In [1]: import numpy as np

In [2]: np.set_printoptions(precision=4, suppress=True, linewidth=100)

In [3]: tidy = lambda a: np.round(a, 4) + 0

In [4]: arr = np.load("case8.npy")

In [5]: arr
Out[5]: 
array([[ -0.2,  -6. ,   0.1,  -1.2],
       [  1. , -18. ,  -1.4,   0.6],
       [ -1.1,  44. ,  -0.2,   0.2],
       [ -0.1, -18. ,   2.5,   0.2]])

In [6]: # column 1 dominates

In [7]: cov = arr.T @ arr

In [8]: tidy(np.linalg.svd(arr, compute_uv=False) ** 2)
Out[8]: array([2621.8608,    8.5906,    1.9482,    0.0003])

In [9]: np.linalg.matrix_rank(cov)
Out[9]: np.int64(4)

In [10]: tidy(np.trace(cov)), (arr ** 2).sum()
Out[10]: (np.float64(2632.4), np.float64(2632.4))

In [11]: A = np.load("dump.npy")

In [12]: A
Out[12]: 
array([[ 4.1, -5. ,  5. , -2. , -2. ],
       [ 0. ,  3.1, -5. ,  1. , -2. ],
       [ 1. ,  1. , -1.9,  1. , -4. ],
       [ 4. , -4. , -5. ,  0.1, -2. ],
       [ 4. , -5. ,  5. , -2. , -1.9]])

In [13]: arr.ravel(order="F")
Out[13]: 
array([ -0.2,   1. ,  -1.1,  -0.1,  -6. , -18. ,  44. , -18. ,   0.1,  -1.4,  -0.2,   2.5,  -1.2,
         0.6,   0.2,   0.2])

In [14]: arr.reshape(4, 5)
---------------------------------------------------------------------------
ValueError                                Traceback (most recent call last)
Cell In[14], line 1
----> 1 arr.reshape(4, 5)

ValueError: cannot reshape array of size 16 into shape (4,5)

In [15]: t3 = arr.reshape(4, 2, -1)

In [16]: np.swapaxes(t3, 1, 2)[2]
Out[16]: 
array([[-1.1, -0.2],
       [44. ,  0.2]])

In [17]: t3[:, 0]
Out[17]: 
array([[ -0.2,  -6. ],
       [  1. , -18. ],
       [ -1.1,  44. ],
       [ -0.1, -18. ]])

In [18]: t3.shape
Out[18]: (4, 2, 2)

In [19]: t3.transpose(1, 0, 2)
Out[19]: 
array([[[ -0.2,  -6. ],
        [  1. , -18. ],
        [ -1.1,  44. ],
        [ -0.1, -18. ]],

       [[  0.1,  -1.2],
        [ -1.4,   0.6],
        [ -0.2,   0.2],
        [  2.5,   0.2]]])

In [20]: tidy(t3.sum(axis=1))
Out[20]: 
array([[ -0.1,  -7.2],
       [ -0.4, -17.4],
       [ -1.3,  44.2],
       [  2.4, -17.8]])
